$ python3 -q
>>> import numpy as np
>>> import numpy.linalg as la
>>> np.set_printoptions(precision=2, suppress=True, linewidth=100, sign=" ")
>>> def tidy(a):
...     return np.round(a, 2) + 0
... 
>>> E = np.array([[-1.6, -0.22, 0.74, 0.59],
...     [-1.48, 0.48, -0.72, -1.82],
...     [0.37, -0.31, 0.92, -0.77],
...     [-0.33, -0.99, -1.73, -1.07]])
>>> r0 = np.array([2, 2, -5, -5])
>>> M2 = E + np.outer(r0, np.eye(4)[0])
>>> la.matrix_rank(M2 - E)
np.int64(1)
>>> tidy(M2)
array([[ 0.4 , -0.22,  0.74,  0.59],
       [ 0.52,  0.48, -0.72, -1.82],
       [-4.63, -0.31,  0.92, -0.77],
       [-5.33, -0.99, -1.73, -1.07]])
>>> rng = np.random.default_rng(8209)
>>> M2 = E + rng.integers(-2, 3, (4, 3)) @ rng.integers(-2, 3, (3, 4))
>>> tidy(M2)
array([[-1.6 , -0.22,  1.74,  0.59],
       [-6.48,  5.48,  2.28,  3.18],
       [-3.63,  3.69,  2.92,  3.23],
       [-2.33,  1.01,  0.27,  0.93]])
>>> la.matrix_rank(M2 - E, tol=1e-8)
np.int64(2)
>>> tidy(la.eigvals(M2).sum().real)
np.float64(7.73)
>>> tidy(la.eigvals(M2))
array([ 6.89, -1.73,  1.85,  0.71])
>>> tidy(np.einsum("ij,ji->", M2, M2))
np.float64(54.45)
>>> tidy(la.eigvals(E))
array([-2.08+0.49j, -2.08-0.49j,  1.44+0.13j,  1.44-0.13j])
>>> tidy(np.einsum("ij,ji->", E, E))
np.float64(12.31)
>>> tidy(la.det(2 * E)), tidy(la.det(E))
(np.float64(153.25), np.float64(9.58))
>>> np.kron(np.eye(2, dtype=int), E)
array([[-1.6 , -0.22,  0.74,  0.59, -0.  , -0.  ,  0.  ,  0.  ],
       [-1.48,  0.48, -0.72, -1.82, -0.  ,  0.  , -0.  , -0.  ],
       [ 0.37, -0.31,  0.92, -0.77,  0.  , -0.  ,  0.  , -0.  ],
       [-0.33, -0.99, -1.73, -1.07, -0.  , -0.  , -0.  , -0.  ],
       [-0.  , -0.  ,  0.  ,  0.  , -1.6 , -0.22,  0.74,  0.59],
       [-0.  ,  0.  , -0.  , -0.  , -1.48,  0.48, -0.72, -1.82],
       [ 0.  , -0.  ,  0.  , -0.  ,  0.37, -0.31,  0.92, -0.77],
       [-0.  , -0.  , -0.  , -0.  , -0.33, -0.99, -1.73, -1.07]])
>>> hat = np.triu(np.array([[1, 1, 3, 2], [0, 1, 1, 1], [3, 3, 0, 0], [0, 2, 0, 2]]), 1) + np.eye(4)
>>> M2 = hat @ E @ la.inv(hat)
>>> tidy(hat @ E - E @ hat)
array([[-1.03, -0.83,  3.6 , -2.85],
       [ 0.04,  0.18,  3.15,  0.64],
       [ 0.  , -0.37, -0.8 , -0.43],
       [ 0.  ,  0.33,  1.98,  1.65]])
>>> tidy(np.poly(M2))
array([ 1.  ,  1.27, -5.35, -4.43,  9.58])
>>> M = np.diag(20 * np.array([4, 6, 4, 2])) + np.array([[1, 0, 0, 5], [1, 1, 3, 0], [1, 0, 2, 3], [4, 0, 0, 1]])
>>> M
array([[  81,    0,    0,    5],
       [   1,  121,    3,    0],
       [   1,    0,   82,    3],
       [   4,    0,    0,   41]])
>>> M2 = M + rng.integers(-2, 3, (4, 3)) @ rng.integers(-2, 3, (3, 4))
>>> M2
array([[ 78,   0,  -1,   2],
       [  3, 121,  -1,   2],
       [ -3,   0,  78,   0],
       [  8,   0,  -3,  44]])
>>> np.abs(M2 - M).sum(axis=1)
array([  7,   8,  11,  10])
>>> la.matrix_rank(M2 - M, tol=1e-8)
np.int64(3)
>>> tidy(la.svd(M2 - M, compute_uv=False))
array([ 8.71,  6.47,  0.57,  0.  ])
>>> np.trace(M)
np.int64(325)
>>> la.determinant(M)
Traceback (most recent call last):
  File "<python-input-32>", line 1, in <module>
    la.determinant(M)
    ^^^^^^^^^^^^^^
AttributeError: module 'numpy.linalg' has no attribute 'determinant'
>>> np.allclose(M, M.T)
False
>>> W0 = np.loadtxt("sample12.csv", delimiter=",")
>>> W0
array([[-1.12, -1.02,  2.57],
       [-0.33,  3.19,  0.61],
       [ 1.06, -0.47, -1.38],
       [ 0.03, -2.15,  0.57],
       [-1.67, -0.7 ,  3.42],
       [-1.67, -0.74,  1.09],
       [-1.16,  1.89, -0.71],
       [ 0.84,  2.6 , -2.88],
       [ 0.98, -0.57,  0.07],
       [-2.86, -1.53,  5.14],
       [-0.41,  1.47, -0.52],
       [-1.12,  0.  , -1.42],
       [-2.39, -2.98,  3.94],
       [ 1.73,  0.14, -2.53],
       [-0.94, -1.51,  2.29],
       [-2.14, -1.2 ,  4.69],
       [ 0.54,  3.2 , -1.68],
       [ 0.44,  2.15, -0.5 ],
       [ 0.3 , -2.48,  1.15],
       [ 2.24,  1.5 , -2.24],
       [-1.18,  1.49,  0.49],
       [-2.38,  0.33,  2.31],
       [-0.76,  1.94,  1.16]])
>>> labels = rng.permutation(3)
>>> M2 = W0[:, labels] * rng.choice([-1, 1], 3)
>>> M2
array([[ 1.12,  2.57, -1.02],
       [ 0.33,  0.61,  3.19],
       [-1.06, -1.38, -0.47],
       [-0.03,  0.57, -2.15],
       [ 1.67,  3.42, -0.7 ],
       [ 1.67,  1.09, -0.74],
       [ 1.16, -0.71,  1.89],
       [-0.84, -2.88,  2.6 ],
       [-0.98,  0.07, -0.57],
       [ 2.86,  5.14, -1.53],
       [ 0.41, -0.52,  1.47],
       [ 1.12, -1.42,  0.  ],
       [ 2.39,  3.94, -2.98],
       [-1.73, -2.53,  0.14],
       [ 0.94,  2.29, -1.51],
       [ 2.14,  4.69, -1.2 ],
       [-0.54, -1.68,  3.2 ],
       [-0.44, -0.5 ,  2.15],
       [-0.3 ,  1.15, -2.48],
       [-2.24, -2.24,  1.5 ],
       [ 1.18,  0.49,  1.49],
       [ 2.38,  2.31,  0.33],
       [ 0.76,  1.16,  1.94]])
>>> Uu, _, vt = la.svd(W0.T @ M2)
>>> tidy(la.lstsq(W0, M2)[0])
array([[-1.,  0.,  0.],
       [ 0.,  0.,  1.],
       [ 0.,  1.,  0.]])
